In [1]: import numpy as np

In [2]: np.set_printoptions(precision=3, suppress=True, linewidth=120)

In [3]: J = np.array([[-1, -2, 0, -3, 1], [-1, 0, -2, 2, 1], [0, -1, -2, -2, -1]])

In [4]: J[:, 2] = 4 * J[:, 4]

In [5]: J
Out[5]: 
array([[-1, -2,  4, -3,  1],
       [-1,  0,  4,  2,  1],
       [ 0, -1, -4, -2, -1]])

In [6]: th = np.radians(180)

In [7]: R = np.eye(5)

In [8]: R[0, 0] = R[1, 1] = np.cos(th)

In [9]: R[0, 1], R[1, 0] = -np.sin(th), np.sin(th)

In [10]: R.round(3) + 0
Out[10]: 
array([[-1.,  0.,  0.,  0.,  0.],
       [ 0., -1.,  0.,  0.,  0.],
       [ 0.,  0.,  1.,  0.,  0.],
       [ 0.,  0.,  0.,  1.,  0.],
       [ 0.,  0.,  0.,  0.,  1.]])

In [11]: out = J @ R.T

In [12]: print(round(np.linalg.det(R), 3), np.trace(R))
1.0 1.0

In [13]: np.allclose(np.linalg.norm(J, axis=1), np.linalg.norm(out, axis=1))
Out[13]: True

In [14]: np.allclose(J @ J.T, out @ out.T)
Out[14]: True

In [15]: out.round(3) + 0
Out[15]: 
array([[ 1.,  2.,  4., -3.,  1.],
       [ 1.,  0.,  4.,  2.,  1.],
       [ 0.,  1., -4., -2., -1.]])

In [16]: J[3]
Traceback (most recent call last):
  Cell In[16], line 1
    J[3]
IndexError: index 3 is out of bounds for axis 0 with size 3


In [17]: np.abs(J).max()
Out[17]: np.int64(4)

In [18]: np.linalg.svd(J, compute_uv=False)
Out[18]: array([7.283, 4.598, 0.905])

In [19]: print(J.shape)
(3, 5)

In [20]: np.zeros(3, 5)
Traceback (most recent call last):
  Cell In[20], line 1
    np.zeros(3, 5)
TypeError: Cannot interpret '5' as a data type


In [21]: J[:, 5]
Traceback (most recent call last):
  Cell In[21], line 1
    J[:, 5]
IndexError: index 5 is out of bounds for axis 1 with size 5


In [22]: np.unravel_index(np.abs(J).argmax(), J.shape)
Out[22]: (np.int64(0), np.int64(2))

In [23]: np.diff(J, axis=0)
Out[23]: 
array([[ 0,  2,  0,  5,  0],
       [ 1, -1, -8, -4, -2]])

In [24]: print(J - J[0])
[[ 0  0  0  0  0]
 [ 0  2  0  5  0]
 [ 1  1 -8  1 -2]]

In [25]: J[1] @ J[2]
Out[25]: np.int64(-21)

In [26]: np.linalg.norm(J, axis=1).argmax()
Out[26]: np.int64(0)

In [27]: E = np.load("data.npy")

In [28]: E
Out[28]: 
array([[-0.5  , -0.9  ,  1.   ,  1.37 ,  0.9  ,  0.7  , -0.7  ],
       [-2.   ,  0.6  ,  1.2  ,  2.655,  1.   , -0.7  , -1.3  ],
       [-2.3  ,  1.3  , -1.1  ,  0.333,  0.1  , -0.6  , -0.2  ],
       [ 0.3  , -1.5  , -0.8  , -3.221,  1.3  ,  0.1  ,  1.6  ],
       [ 0.4  ,  0.   , -0.2  , -1.845,  0.   ,  0.1  ,  0.9  ],
       [ 1.3  ,  0.9  ,  0.2  , -0.042, -0.9  ,  1.3  ,  0.   ],
       [ 3.2  , -0.3  , -0.1  ,  0.385,  0.7  ,  0.8  , -0.2  ],
       [-1.6  , -0.5  ,  0.4  , -0.79 , -0.3  ,  0.9  ,  0.4  ],
       [-2.9  ,  0.   ,  0.9  , -0.408, -1.3  , -1.   ,  0.2  ],
       [ 1.2  ,  0.7  , -1.5  , -0.76 ,  0.7  , -1.5  ,  0.4  ],
       [ 0.1  ,  1.3  ,  0.   , -0.022, -0.6  , -0.4  ,  0.   ],
       [-1.1  , -0.1  , -0.2  , -0.003, -1.6  ,  1.1  ,  0.   ],
       [ 0.5  , -0.2  ,  1.   , -2.741, -2.2  , -0.8  ,  1.4  ],
       [-0.7  ,  1.1  , -0.7  , -0.855,  2.   , -2.6  ,  0.4  ],
       [ 0.6  , -0.7  ,  0.9  , -0.217,  0.7  ,  0.8  ,  0.1  ],
       [-0.5  ,  0.8  , -1.7  , -3.416,  1.1  , -0.4  ,  1.7  ],
       [ 0.2  , -0.5  , -0.3  , -2.   ,  0.1  ,  0.2  ,  1.   ],
       [-1.   ,  0.   ,  0.8  , -1.598, -0.2  ,  2.   ,  0.8  ],
       [-1.7  , -1.4  ,  0.2  ,  3.099, -0.6  ,  0.6  , -1.5  ],
       [-0.4  ,  0.7  ,  1.7  , -0.837, -1.8  ,  0.3  ,  0.4  ],
       [ 2.1  , -0.1  ,  0.3  , -2.997,  1.8  , -0.8  ,  1.5  ],
       [-0.1  , -1.5  ,  1.6  , -1.826, -0.9  ,  0.5  ,  0.9  ],
       [ 0.5  , -1.1  ,  1.4  , -0.436, -0.1  , -0.9  ,  0.2  ],
       [-0.3  ,  2.   ,  0.5  ,  2.411,  0.7  ,  0.2  , -1.2  ],
       [-0.6  , -0.5  , -1.2  ,  0.354, -2.1  , -0.1  , -0.2  ],
       [-1.1  ,  1.9  , -0.6  , -1.953,  1.8  ,  0.8  ,  1.   ],
       [ 0.8  ,  0.9  , -1.   , -1.597,  0.2  ,  0.7  ,  0.8  ],
       [ 1.   , -0.4  , -0.3  ,  0.034, -0.3  , -0.9  ,  0.   ],
       [-0.3  , -1.   ,  1.4  ,  1.445,  0.1  ,  0.4  , -0.7  ],
       [ 0.4  ,  0.4  ,  0.   , -0.41 , -0.2  , -2.3  ,  0.2  ],
       [ 0.6  ,  1.7  , -0.4  ,  1.846,  0.   ,  1.6  , -0.9  ],
       [ 1.5  ,  0.2  , -1.1  , -1.062,  0.3  , -0.4  ,  0.5  ],
       [-0.8  ,  0.5  , -1.   ,  0.948,  0.7  ,  0.4  , -0.5  ],
       [ 1.2  ,  0.6  ,  1.9  , -0.345,  0.3  ,  1.3  ,  0.2  ]])

In [29]: Xs = E - E.mean(axis=0)

In [30]: evecs = np.linalg.svd(Xs)[2][:6]

In [31]: out = Xs - Xs @ evecs.T @ evecs

In [32]: np.round(np.linalg.norm(out) / np.linalg.norm(Xs), 3)
Out[32]: np.float64(0.006)

In [33]: np.linalg.norm(out, axis=1).round(6).argmax()
Out[33]: np.int64(18)

In [34]: np.round(out.std(axis=0), 3) + 0
Out[34]: array([0.   , 0.   , 0.   , 0.007, 0.   , 0.   , 0.015])

In [35]: (Xs @ evecs.T).std(axis=0)
Out[35]: array([1.878, 1.249, 1.204, 0.945, 0.87 , 0.745])

In [36]: Xs = E - E.mean(axis=0)

In [37]: Uu, sv, vt = np.linalg.svd(Xs, full_matrices=False)

In [38]: vt[0] * np.sign(vt[0, np.abs(vt[0]).argmax()])
Out[38]: array([-0.302,  0.037,  0.154,  0.829, -0.114,  0.115, -0.412])

In [39]: (np.sign(Uu[:, 0]) == np.sign(Uu[0, 0])).astype(int)
Out[39]: array([1, 1, 1, 0, 0, 1, 0, 1, 1, 0, 1, 1, 0, 0, 1, 0, 0, 0, 1, 1, 0, 0, 0, 1, 1, 0, 0, 0, 1, 0, 1, 0, 1, 1])

In [40]: np.linalg.matrix_rank(Xs)
Out[40]: np.int64(7)

In [41]: np.round(Xs.mean(axis=0), 3) + 0
Out[41]: array([0., 0., 0., 0., 0., 0., 0.])

In [42]: np.round(sv ** 2 / (sv ** 2).sum(), 3) + 0
Out[42]: array([0.403, 0.178, 0.166, 0.102, 0.087, 0.063, 0.   ])

In [43]: x = np.array([-2, 8, -7, 4, -7, 9, 8])

In [44]: E @ np.eye(7)[3]
Out[44]: 
array([ 1.37 ,  2.655,  0.333, -3.221, -1.845, -0.042,  0.385, -0.79 , -0.408, -0.76 , -0.022, -0.003, -2.741, -0.855,
       -0.217, -3.416, -2.   , -1.598,  3.099, -0.837, -2.997, -1.826, -0.436,  2.411,  0.354, -1.953, -1.597,  0.034,
        1.445, -0.41 ,  1.846, -1.062,  0.948, -0.345])

In [45]: (E @ x).argmax()
Out[45]: np.int64(30)

In [46]: X = np.load("arr.npy")

In [47]: X
Out[47]: 
array([[ 0.921, -0.236, -0.079, -0.079, -0.288],
       [-0.236,  0.293, -0.236, -0.236, -0.865],
       [-0.079, -0.236,  0.921, -0.079, -0.288],
       [-0.079, -0.236, -0.079,  0.921, -0.288],
       [-0.288, -0.865, -0.288, -0.288, -0.057]])

In [48]: # symmetric, so the eigenvalues are real

In [49]: rng = np.random.default_rng(628)

In [50]: labels = rng.permutation(5)

In [51]: labels
Out[51]: array([4, 0, 1, 2, 3])

In [52]: out = X[labels][:, labels]

In [53]: print(np.diag(out))
[-0.057  0.921  0.293  0.921  0.921]

In [54]: np.round(np.linalg.det(out), 3), round(float(np.linalg.det(X[labels])), 3)
Out[54]: (np.float64(-1.0), -1.0)

In [55]: mat = np.load("m.npy")

In [56]: mat
Out[56]: 
array([[0, 0, 0, 0, 0, 1],
       [0, 1, 0, 0, 0, 0],
       [0, 0, 1, 0, 0, 0],
       [0, 0, 0, 1, 0, 0],
       [0, 0, 0, 0, 1, 0],
       [1, 0, 0, 0, 0, 0]])

In [57]: x = np.array([0, -1, -2, -1, 3])

In [58]: round(np.linalg.det(X), 3)
Out[58]: np.float64(-1.0)

In [59]: np.round(X.T @ (X @ x), 3) + 0
Out[59]: array([ 0., -1., -2., -1.,  3.])

In [60]: [p for p in range(1, 25) if np.allclose(np.linalg.matrix_power(X, p), np.eye(5))]
Out[60]: [2, 4, 6, 8, 10, 12, 14, 16, 18, 20, 22, 24]

In [61]: np.linalg.inv(X)
Out[61]: 
array([[ 0.921, -0.236, -0.079, -0.079, -0.288],
       [-0.236,  0.293, -0.236, -0.236, -0.865],
       [-0.079, -0.236,  0.921, -0.079, -0.288],
       [-0.079, -0.236, -0.079,  0.921, -0.288],
       [-0.288, -0.865, -0.288, -0.288, -0.057]])

In [62]: x = np.array([1, -3, -3, -1, -2, 1])

In [63]: y = mat @ x

In [64]: y
Out[64]: array([ 1, -3, -3, -1, -2,  1])

In [65]: np.linalg.solve(mat, mat[:, 0])
Out[65]: array([1., 0., 0., 0., 0., 0.])

In [66]: np.linalg.solve(mat.T, mat[5])
Out[66]: array([0., 0., 0., 0., 0., 1.])

In [67]: arr = np.load("a.npy")

In [68]: arr
Out[68]: 
array([[4., 3., 3., 0., 0., 0., 0.],
       [3., 4., 3., 0., 0., 0., 0.],
       [3., 3., 4., 0., 0., 0., 0.],
       [0., 0., 0., 4., 3., 0., 0.],
       [0., 0., 0., 3., 4., 0., 0.],
       [0., 0., 0., 0., 0., 4., 3.],
       [0., 0., 0., 0., 0., 3., 4.]])

In [69]: labels = rng.permutation(7)

In [70]: labels
Out[70]: array([2, 0, 5, 3, 1, 4, 6])

In [71]: out = arr[labels][:, labels]

In [72]: np.diag(out)
Out[72]: array([4., 4., 4., 4., 4., 4., 4.])

In [73]: out
Out[73]: 
array([[4., 3., 0., 0., 3., 0., 0.],
       [3., 4., 0., 0., 3., 0., 0.],
       [0., 0., 4., 0., 0., 0., 3.],
       [0., 0., 0., 4., 0., 3., 0.],
       [3., 3., 0., 0., 4., 0., 0.],
       [0., 0., 0., 3., 0., 4., 0.],
       [0., 0., 3., 0., 0., 0., 4.]])

In [74]: print(np.allclose(out, arr))
False

In [75]: np.round(np.linalg.det(out), 3), round(float(np.linalg.det(arr[labels])), 3)
Out[75]: (np.float64(490.0), 490.0)

In [76]: np.sort(np.abs(np.linalg.eigvals(out)))
Out[76]: array([ 1.,  1.,  1.,  1.,  7.,  7., 10.])

In [77]: np.trace(out)
Out[77]: np.float64(28.0)

In [78]: cov = out.T @ out

In [79]: np.trace(cov), (out ** 2).sum()
Out[79]: (np.float64(202.0), np.float64(202.0))

In [80]: np.linalg.svd(out, compute_uv=False) ** 2
Out[80]: array([100.,  49.,  49.,   1.,   1.,   1.,   1.])

In [81]: np.diag(cov)
Out[81]: array([34., 34., 25., 25., 34., 25., 25.])

In [82]: np.linalg.eigvalsh(cov)[::-1]
Out[82]: array([100.,  49.,  49.,   1.,   1.,   1.,   1.])

In [83]: np.allclose(cov, cov.T)
Out[83]: True

In [84]: K = np.loadtxt("block19.csv", delimiter=",")

In [85]: K
Out[85]: 
array([[ -1. ,  -2.4,   0.4,  -1.2,  -0.6,   0.5,   1.4],
       [  0. ,   1.6,  -1.4,   0.1,  -0.3,   0.8,   0.6],
       [ -0.8,   0.3,   1.2,   0.6,  -0.2,   1. ,   0.3],
       [  2.1,   0. ,   0.8,  -0.4,  -0.7,   1.3,   0.2],
       [  0.3,  -0.5,   0.8,  -0.2,   0.7,  -0.6,  -0.4],
       [  0.6,   0. ,   0.4,  -2.5,  -0.4,   0.2,   1.8],
       [ -0.7,  -0.8,   0.8,  -0.3,  -1.4,   0. ,  -0.6],
       [  1.4,  -0.1,  -1.5,   0.3,  -2.3,   0.2,  -0.7],
       [  0.1,  -0.2,   0.1,   0.2,   0.9,  -0.5,   1.3],
       [ -0.1,  -0.5,   0.2,  -1.2,  -1.6,   0.9,  -0.9],
       [  1.8,  -1.7,   1. ,  -1.8,  -0.4,  -0.4,  -0.1],
       [ -2.4,  -1.2,   0.8,  -1.3,   0. ,  -1.5,  -0.9],
       [  0. ,   1.1,   4.3,  -1.5,  -0.2,   2.2,  -2.7],
       [  0.8,  -0.3,   2.8,   1.1,  -1. ,   1.6,  -0.2],
       [  0.9,   0. ,  -0.6,   0. ,  -0.1,   1.1,   0.7],
       [ -0.7,   0.4,   1.7,   0.1,   1.7,  -0.1,  -0.1],
       [  6. , -10. , -32. ,  14. , -22. , -28. , -34. ],
       [  0.1,   0.6,  -2.8,   0.2,   0. ,  -0.1,   0.6],
       [ -1.1,   0.4,  -0.6,  -2.7,   0.4,   1. ,   0.2],
       [ -0.2,   0.6,  -1. ,   0.7,   0.9,  -0.1,   0.2],
       [ -0.5,   0.3,  -1.4,  -2.4,  -0.6,  -0.7,   0.7]])

In [86]: Xs = K - K.mean(axis=0)

In [87]: evecs = np.linalg.svd(Xs)[2][:1]

In [88]: out = Xs - Xs @ evecs.T @ evecs

In [89]: out.std(axis=0)
Out[89]: array([1.006, 0.871, 1.214, 1.054, 0.801, 0.741, 1.066])

In [90]: np.diag(evecs.T @ evecs)
Out[90]: array([0.009, 0.025, 0.276, 0.056, 0.124, 0.21 , 0.3  ])

In [91]: np.cov(Xs @ evecs.T, rowvar=False)
Out[91]: array(183.239)

In [92]: np.linalg.norm(out, axis=1).round(6).argmax()
Out[92]: np.int64(12)
